$ python -q
>>> import numpy as np
>>> import numpy.linalg as la
>>> np.set_printoptions(suppress=True, linewidth=100)
>>> def tidy(a):
...     return np.round(a, 2) + 0
... 
>>> F = np.load("data.npy")
>>> print(F)
[[ 1.  0.  0.  0.  0.  0.]
 [ 0.  1.  0.  0.  0.  0.]
 [ 0.  0. -1.  0.  0.  0.]
 [ 0.  0.  0. -1.  0.  0.]
 [ 0.  0.  0.  0.  1.  0.]
 [ 0.  0.  0.  0.  0.  1.]]
>>> # columns are unit length and at right angles
>>> u = np.array([5, 3, 1, -1, 9, 4])
>>> Y = F + np.outer(u, np.eye(6)[2])
>>> print(la.matrix_rank(Y - F))
1
>>> print(tidy(la.det(Y) / la.det(F)), tidy(1 + la.solve(F, u)[2]))
0.0 0.0
>>> mat = np.loadtxt("arr.csv", delimiter=",")
>>> print(mat)
[[ -0.08  -2.92 -21.  ]
 [ -0.12  -2.53  -1.24]
 [  0.65   0.34 -12.31]
 [  0.33   0.17 -11.58]
 [ -0.22   1.53 -11.19]
 [  0.53   1.14   0.47]
 [ -0.71  -0.41  -1.24]
 [  0.06   2.63 -11.47]
 [  0.06   1.05   3.3 ]
 [ -0.47  -1.94  11.11]
 [  0.5    1.39   1.28]
 [  0.24  -0.26   6.15]
 [ -0.52   1.38 -19.2 ]
 [ -0.16   0.59   5.76]
 [ -0.22  -0.68   0.87]
 [ -0.23   2.77   2.43]
 [  0.32  -0.22  -2.21]
 [ -0.15  -0.06  -3.26]
 [  0.46  -0.74  10.44]
 [  0.1   -2.27   7.96]
 [ -0.26  -0.27  -3.38]
 [  0.93  -0.09  -5.45]
 [ -0.05  -3.37   1.99]
 [  0.26  -1.89   0.56]
 [ -0.1   -0.28 -11.38]
 [ -0.22  -1.01 -10.  ]
 [ -0.01   0.16  -6.1 ]
 [ -0.1    2.36  -3.49]
 [  0.21  -2.2   -5.13]
 [ -0.19  -1.2   -0.72]
 [ -0.23   0.78  -3.49]
 [ -0.08   1.14  11.91]
 [ -1.01  -0.5    9.66]
 [ -0.28   3.71   7.39]
 [  0.05   1.5    3.42]
 [ -0.1   -0.61  16.69]
 [  0.62  -0.18  -3.15]
 [ -0.29  -0.37   7.75]
 [ -0.44   0.     8.06]]
>>> x0 = np.array([2, 3, -3])
>>> y = mat @ x0
>>> print(tidy(la.pinv(mat) @ mat))
[[1. 0. 0.]
 [0. 1. 0.]
 [0. 0. 1.]]
>>> print(tidy(la.solve(mat.T @ mat, mat.T @ y)))
[ 2.  3. -3.]
>>> print(tidy(la.lstsq(mat, y)[0]))
[ 2.  3. -3.]
>>> rng = np.random.default_rng(63)
>>> y = y + 0.3 * rng.normal(size=39)
>>> print(tidy(y))
[ 54.29  -3.41  38.75  35.88  38.09   3.39   1.49  42.48  -6.27 -39.37   1.61 -18.35  60.51 -16.42
  -5.17   0.54   6.96   9.19 -32.59 -30.47   9.32  18.03 -16.26  -6.78  33.21  26.84  18.59  17.88
   9.54  -1.6   12.61 -32.48 -32.88 -11.73  -5.86 -51.79   9.88 -24.85 -24.9 ]
>>> c, *_ = la.lstsq(mat, y)
>>> print(tidy(la.norm(y - mat @ c)))
1.94
>>> print(tidy(mat.T @ (y - mat @ c)))
[0. 0. 0.]
>>> print(tidy(c))
[ 1.92  2.96 -3.  ]
>>> print([round(float(la.norm(la.solve(mat.T @ mat + lam * np.eye(3), mat.T @ y))), 2) for lam in (0, 1, 10, 100)])
[4.63, 4.5, 4.08, 3.26]
>>> Ac = (mat - mat.mean(axis=0)) / mat.std(axis=0)
>>> print(tidy(Ac.std(axis=0)))
[1. 1. 1.]
>>> c = la.lstsq(np.delete(Ac, 1, axis=1), Ac[:, 1])[0]
>>> print(tidy(c))
[-0.01 -0.03]
>>> print(tidy(1 - np.var(Ac[:, 1] - np.delete(Ac, 1, axis=1) @ c)))
0.0
>>> x0 = np.array([1, 3, 3])
>>> print(np.sign((mat @ x0).round(6)))
[-1. -1. -1. -1. -1.  1. -1. -1.  1.  1.  1.  1. -1.  1.  1.  1. -1. -1.  1.  1. -1. -1. -1. -1.
 -1. -1. -1. -1. -1. -1. -1.  1.  1.  1.  1.  1. -1.  1.  1.]
>>> feats = np.load("test5.npy")
>>> print(feats)
[[0 1 1 0 0]
 [1 0 0 0 1]
 [1 0 0 0 1]
 [0 0 0 0 1]
 [0 1 1 1 0]]
>>> # symmetric
>>> rk = la.matrix_rank(feats)
>>> print(rk)
4
>>> N = la.svd(feats)[2][rk:].T
>>> print(np.allclose(feats @ N, 0))
True
>>> print(N.shape)
(5, 1)
>>> print(tidy(feats @ N))
[[0.]
 [0.]
 [0.]
 [0.]
 [0.]]
>>> print(tidy(N @ N.T))
[[ 0.   0.   0.   0.   0. ]
 [ 0.   0.5 -0.5  0.   0. ]
 [ 0.  -0.5  0.5  0.   0. ]
 [ 0.   0.   0.   0.   0. ]
 [ 0.   0.   0.   0.   0. ]]
>>> print([int(la.matrix_rank(np.delete(feats, i, axis=0))) for i in range(5)])
[3, 4, 4, 3, 3]
>>> proj = np.triu(np.array([[1, 6, -4, 9, -2],
...     [8, 7, 1, -3, 0],
...     [7, 7, 2, 8, 7],
...     [-9, -3, -2, 9, 8],
...     [0, -6, 5, 6, -7]]), 1) + np.eye(5)
>>> Y = proj @ feats @ la.inv(proj)
>>> print(np.trace(Y), np.trace(feats))
0.0 0
>>> print(Y)
[[   2.  -13.   20. -219. 1627.]
 [   2.  -12.   20. -214. 1575.]
 [   1.    1.   10.  -79.  573.]
 [   0.    8.    0.   32. -255.]
 [   0.    1.    0.    4.  -32.]]
>>> W2 = np.array([[-2, -1, 0, 1, 3],
...     [2, 0, -2, -1, 0],
...     [-2, 2, -3, 3, 2],
...     [1, 1, 1, -1, -1]])
>>> m1 = rng.normal(size=(18, 4)) @ W2 + np.array([0, -2, 3, -1, 2])
>>> print(tidy(m1))
[[ 3.67  1.27  4.61 -3.24 -3.92]
 [ 1.18 -1.53 -0.37 -0.45  1.59]
 [ 1.17 -3.55  3.86 -2.97  3.05]
 [ 0.99 -4.88  8.62 -4.37  0.14]
 [ 0.25  1.01  0.25  0.01  3.56]
 [ 1.23 -1.74  5.65 -3.23  1.72]
 [-1.36 -0.92  0.92  1.36  1.98]
 [-4.04 -5.98 -0.02  1.21 11.57]
 [ 4.13 -2.75  6.8  -5.57 -2.46]
 [-4.09 -3.03  7.26  0.13  4.82]
 [ 2.54 -4.16 -0.54 -1.51 -0.48]
 [-3.74 -0.43  3.9   2.27  2.3 ]
 [-1.78  1.61 -1.34  3.18  1.74]
 [ 1.46  0.02 -2.71  0.13  3.24]
 [ 2.81 -2.26  8.14 -5.11 -1.45]
 [-4.64 -5.45  5.15  1.12  5.3 ]
 [ 6.68  1.95 -1.98 -3.68 -1.47]
 [ 6.87 -5.85  8.77 -8.65 -5.74]]
>>> left, sv, Vt = la.svd(m1, full_matrices=False)
>>> print(tidy(np.cumsum(sv ** 2) / np.sum(sv ** 2)))
[0.54 0.89 0.97 1.   1.  ]
>>> print((sv > 1e-8).sum())
5
>>> A, _ = la.qr(np.array([[-0.3, -0.7, 1.4, -1.3, -1.3, 0.8, -0.1],
...     [0.7, 1.4, 1.7, 1.4, 0.0, -1.3, -1.1],
...     [0.1, -1.5, 0.5, 1.9, 1.8, 1.1, -0.6],
...     [2.8, 0.2, 2.0, -1.1, 0.7, 0.6, 1.8],
...     [0.0, -1.1, -0.3, 0.6, -0.5, -1.0, 0.7],
...     [1.1, -2.2, 0.7, 0.8, 1.1, -0.8, -0.4],
...     [0.9, 0.4, 0.8, -1.1, 0.4, 0.6, 0.8]]))
>>> print(tidy(A))
[[-0.09  0.22 -0.8  -0.53 -0.12  0.1  -0.06]
 [ 0.22 -0.43 -0.53  0.61 -0.25 -0.22  0.05]
 [ 0.03  0.45 -0.24  0.47  0.54  0.44  0.16]
 [ 0.87 -0.1   0.06 -0.18 -0.06  0.41 -0.17]
 [ 0.    0.33  0.12  0.1  -0.68  0.25  0.58]
 [ 0.34  0.65  0.02  0.12 -0.08 -0.62 -0.23]
 [ 0.28 -0.13 -0.05 -0.27  0.39 -0.36  0.74]]
>>> O, Rm = la.qr(A)
>>> print(tidy(Rm))
[[1. 0. 0. 0. 0. 0. 0.]
 [0. 1. 0. 0. 0. 0. 0.]
 [0. 0. 1. 0. 0. 0. 0.]
 [0. 0. 0. 1. 0. 0. 0.]
 [0. 0. 0. 0. 1. 0. 0.]
 [0. 0. 0. 0. 0. 1. 0.]
 [0. 0. 0. 0. 0. 0. 1.]]
>>> print(tidy(O.T @ O))
[[1. 0. 0. 0. 0. 0. 0.]
 [0. 1. 0. 0. 0. 0. 0.]
 [0. 0. 1. 0. 0. 0. 0.]
 [0. 0. 0. 1. 0. 0. 0.]
 [0. 0. 0. 0. 1. 0. 0.]
 [0. 0. 0. 0. 0. 1. 0.]
 [0. 0. 0. 0. 0. 0. 1.]]
>>> print(tidy(np.abs(np.diag(Rm))))
[1. 1. 1. 1. 1. 1. 1.]
>>> print(np.allclose(Rm.T @ Rm, A.T @ A))
True
>>> print(tidy(O @ Rm))
[[-0.09  0.22 -0.8  -0.53 -0.12  0.1  -0.06]
 [ 0.22 -0.43 -0.53  0.61 -0.25 -0.22  0.05]
 [ 0.03  0.45 -0.24  0.47  0.54  0.44  0.16]
 [ 0.87 -0.1   0.06 -0.18 -0.06  0.41 -0.17]
 [ 0.    0.33  0.12  0.1  -0.68  0.25  0.58]
 [ 0.34  0.65  0.02  0.12 -0.08 -0.62 -0.23]
 [ 0.28 -0.13 -0.05 -0.27  0.39 -0.36  0.74]]
>>> print(tidy(np.trace(O @ O.T)))
7.0
>>> print(tidy(O))
[[-0.09  0.22 -0.8  -0.53 -0.12  0.1  -0.06]
 [ 0.22 -0.43 -0.53  0.61 -0.25 -0.22  0.05]
 [ 0.03  0.45 -0.24  0.47  0.54  0.44  0.16]
 [ 0.87 -0.1   0.06 -0.18 -0.06  0.41 -0.17]
 [ 0.    0.33  0.12  0.1  -0.68  0.25  0.58]
 [ 0.34  0.65  0.02  0.12 -0.08 -0.62 -0.23]
 [ 0.28 -0.13 -0.05 -0.27  0.39 -0.36  0.74]]
>>> print(abs(Rm[0, 0]), tidy(la.norm(A[:, 0])))
1.0 1.0
>>> x0 = np.array([2, -3, -3, 1, 2, -2, -3])
>>> print(tidy(A.T @ (A @ x0)))
[ 2. -3. -3.  1.  2. -2. -3.]
>>> print(tidy(np.abs(la.eigvals(A))))
[1. 1. 1. 1. 1. 1. 1.]
>>> print([p for p in range(1, 25) if np.allclose(la.matrix_power(A, p), np.eye(7))])
[]
>>> print(tidy(la.norm(A, 1)), tidy(la.norm(A, np.inf)))
2.4 2.34
>>> print(tidy(la.norm(A, 2)))
1.0
>>> K = np.array([[0.6, 1.32, 0.24, -0.24, 0.6, 0.96, -0.24],
...     [0.4, 0.88, 0.16, -0.16, 0.4, 0.64, -0.16],
...     [-0.1, -0.22, -0.04, 0.04, -0.1, -0.16, 0.04],
...     [-0.65, -1.43, -0.26, 0.26, -0.65, -1.04, 0.26],
...     [0.45, 0.99, 0.18, -0.18, 0.45, 0.72, -0.18],
...     [0.8, 1.76, 0.32, -0.32, 0.8, 1.28, -0.32],
...     [0.0, 0.0, 0.0, 0.0, 0.0, 0.0, 0.0],
...     [0.0, 0.0, 0.0, 0.0, 0.0, 0.0, 0.0],
...     [-0.3, -0.66, -0.12, 0.12, -0.3, -0.48, 0.12]])
>>> x0 = np.array([4, 3, 4, 3, -3])
>>> y = m1 @ x0
>>> print(tidy(la.solve(m1.T @ m1, m1.T @ y)))
[ 4.  3.  4.  3. -3.]
>>> y = y + 0.1 * rng.normal(size=18)
>>> print(tidy(y))
[ 39.01  -7.61  -8.49  10.2   -5.71   7.52  -6.38 -65.17  26.04 -10.64  -7.69  -0.77  -3.26 -14.29
  26.11 -26.97  18.13  36.43]
>>> c, *_ = la.lstsq(m1, y)
>>> print(c.round())
[ 4.  3.  4.  3. -3.]
>>> left, sv, Vt = la.svd(K)
>>> print(np.argmax(sv[:-1] / (sv[1:] + 1e-6)) + 1)
1
>>> Y = left[:, :1] @ np.diag(sv[:1]) @ Vt[:1]
>>> print(la.matrix_rank(K, rtol=0.05))
1
>>> print(tidy(la.norm(K - Y, 2)), tidy(sv[1]))
0.0 0.0
>>> print(tidy(np.abs(K - Y).max()))
0.0
>>> print(la.matrix_rank(Y))
1
>>> print(tidy(la.norm(K - Y) / la.norm(K)))
0.0
>>> print(la.lstsq(K[:-1].T, K[-1])[2])
1
>>> print(tidy(K @ la.pinv(K) @ K))
[[ 0.6   1.32  0.24 -0.24  0.6   0.96 -0.24]
 [ 0.4   0.88  0.16 -0.16  0.4   0.64 -0.16]
 [-0.1  -0.22 -0.04  0.04 -0.1  -0.16  0.04]
 [-0.65 -1.43 -0.26  0.26 -0.65 -1.04  0.26]
 [ 0.45  0.99  0.18 -0.18  0.45  0.72 -0.18]
 [ 0.8   1.76  0.32 -0.32  0.8   1.28 -0.32]
 [ 0.    0.    0.    0.    0.    0.    0.  ]
 [ 0.    0.    0.    0.    0.    0.    0.  ]
 [-0.3  -0.66 -0.12  0.12 -0.3  -0.48  0.12]]
>>> print(np.allclose(K[:-1].T @ la.lstsq(K[:-1].T, K[-1])[0], K[-1]))
True
>>> print(np.unique(K.round(6), axis=0).shape)
(8, 7)
>>> print(tidy(np.trace(la.pinv(K) @ K)))
1.0
>>> print(la.matrix_rank(K, rtol=0.1))
1
>>> print(la.cond(K) > 100)
True
>>> print(np.argsort(-la.norm(K, axis=0).round(6), kind="stable")[:3])
[1 5 0]
>>> print([round(float(x), 2) for x in la.svd(K, compute_uv=False)[:3]])
[4.32, 0.0, 0.0]
>>> left, sv, Vt = la.svd(K, full_matrices=False)
>>> print(tidy(sv))
[4.32 0.   0.   0.   0.   0.   0.  ]
>>> print(tidy(Vt @ Vt.T))
[[1. 0. 0. 0. 0. 0. 0.]
 [0. 1. 0. 0. 0. 0. 0.]
 [0. 0. 1. 0. 0. 0. 0.]
 [0. 0. 0. 1. 0. 0. 0.]
 [0. 0. 0. 0. 1. 0. 0.]
 [0. 0. 0. 0. 0. 1. 0.]
 [0. 0. 0. 0. 0. 0. 1.]]
>>> print((sv > 1e-8).sum())
1
>>> print(tidy(np.abs(Vt[0])))
[0.32 0.7  0.13 0.13 0.32 0.51 0.13]
>>> print(np.abs(left[:, 0]).round(6).argmax())
5
>>> print(np.allclose(left * sv @ Vt, K))
True
>>> print(tidy(left.T @ left))
[[1. 0. 0. 0. 0. 0. 0.]
 [0. 1. 0. 0. 0. 0. 0.]
 [0. 0. 1. 0. 0. 0. 0.]
 [0. 0. 0. 1. 0. 0. 0.]
 [0. 0. 0. 0. 1. 0. 0.]
 [0. 0. 0. 0. 0. 1. 0.]
 [0. 0. 0. 0. 0. 0. 1.]]
>>> X = np.load("mat.npy")
>>> print(X)
[[0 0 0 0 0 0 0 1 0 0]
 [0 0 1 0 0 0 1 0 0 0]
 [0 1 0 0 0 0 1 0 0 1]
 [0 0 0 0 0 1 0 0 0 0]
 [0 0 0 0 0 1 0 0 1 0]
 [0 0 0 1 1 0 0 0 1 0]
 [0 1 1 0 0 0 0 0 0 1]
 [1 0 0 0 0 0 0 0 0 0]
 [0 0 0 0 1 1 0 0 0 0]
 [0 0 1 0 0 0 1 0 0 0]]
>>> # 3 groups of indices that never mix
>>> print(tidy(A[:, 0] @ A[:, 6]))
0.0
>>> print(tidy(A.T @ A))
[[1. 0. 0. 0. 0. 0. 0.]
 [0. 1. 0. 0. 0. 0. 0.]
 [0. 0. 1. 0. 0. 0. 0.]
 [0. 0. 0. 1. 0. 0. 0.]
 [0. 0. 0. 0. 1. 0. 0.]
 [0. 0. 0. 0. 0. 1. 0.]
 [0. 0. 0. 0. 0. 0. 1.]]
>>> print(tidy(la.pinv(A)))
[[-0.09  0.22  0.03  0.87  0.    0.34  0.28]
 [ 0.22 -0.43  0.45 -0.1   0.33  0.65 -0.13]
 [-0.8  -0.53 -0.24  0.06  0.12  0.02 -0.05]
 [-0.53  0.61  0.47 -0.18  0.1   0.12 -0.27]
 [-0.12 -0.25  0.54 -0.06 -0.68 -0.08  0.39]
 [ 0.1  -0.22  0.44  0.41  0.25 -0.62 -0.36]
 [-0.06  0.05  0.16 -0.17  0.58 -0.23  0.74]]
>>> W = np.array([[1, -3, -1, 3],
...     [-3, 2, 0, 1],
...     [1, 0, 2, -3],
...     [-2, -3, 1, 1],
...     [2, 2, 0, 0],
...     [-1, -2, -1, 3],
...     [2, -3, 3, 0],
...     [-1, -3, 2, 2],
...     [0, 0, 0, -1],
...     [0, 2, -1, 1]])
>>> c = np.array([-3, -3, -1, 0])
>>> H = np.maximum(X @ W + c, 0)
>>> print(H)
[[0 0 1 2]
 [0 0 4 0]
 [0 0 1 2]
 [0 0 0 3]
 [0 0 0 2]
 [0 0 0 0]
 [0 1 0 0]
 [0 0 0 3]
 [0 0 0 3]
 [0 0 4 0]]
>>> print(la.matrix_rank(H))
3
>>> W2 = np.array([[1, 0, 3], [2, 1, 2], [3, 1, 1], [0, 0, 2]])
>>> print(W @ W2)
[[-8 -4  2]
 [ 1  2 -3]
 [ 7  2 -1]
 [-5 -2 -9]
 [ 6  2 10]
 [-8 -3 -2]
 [ 5  0  3]
 [-1 -1 -3]
 [ 0  0 -2]
 [ 1  1  5]]
>>> print(H @ W2)
[[ 3  1  5]
 [12  4  4]
 [ 3  1  5]
 [ 0  0  6]
 [ 0  0  4]
 [ 0  0  0]
 [ 2  1  2]
 [ 0  0  6]
 [ 0  0  6]
 [12  4  4]]
>>> Y = np.array([[5, 1], [3, 2]])
>>> W2 = np.array([[0, 0], [2, 2]])
>>> W0 = np.kron(Y, W2)
>>> print(W0)
[[ 0  0  0  0]
 [10 10  2  2]
 [ 0  0  0  0]
 [ 6  6  4  4]]
>>> rk = la.matrix_rank(W0)
>>> print(rk)
2
>>> N = la.svd(W0)[2][rk:].T
>>> print(tidy(N @ N.T))
[[ 0.5 -0.5  0.   0. ]
 [-0.5  0.5  0.   0. ]
 [ 0.   0.   0.5 -0.5]
 [ 0.   0.  -0.5  0.5]]
>>> print((W0 - W0.T) / 2)
[[ 0. -5.  0. -3.]
 [ 5.  0.  1. -2.]
 [ 0. -1.  0. -2.]
 [ 3.  2.  2.  0.]]
>>> print(la.matrix_power(W0, 2))
[[  0   0   0   0]
 [112 112  28  28]
 [  0   0   0   0]
 [ 84  84  28  28]]
>>> print(np.allclose(W0 @ W0.T, W0.T @ W0))
False
>>> print(tidy(np.abs(la.eigvals(W0)).max()))
11.58
>>> print(W0 @ W0)
[[  0   0   0   0]
 [112 112  28  28]
 [  0   0   0   0]
 [ 84  84  28  28]]
>>> print(tidy(np.sort(np.abs(la.eigvals(W0)))))
[ 0.    0.    2.42 11.58]
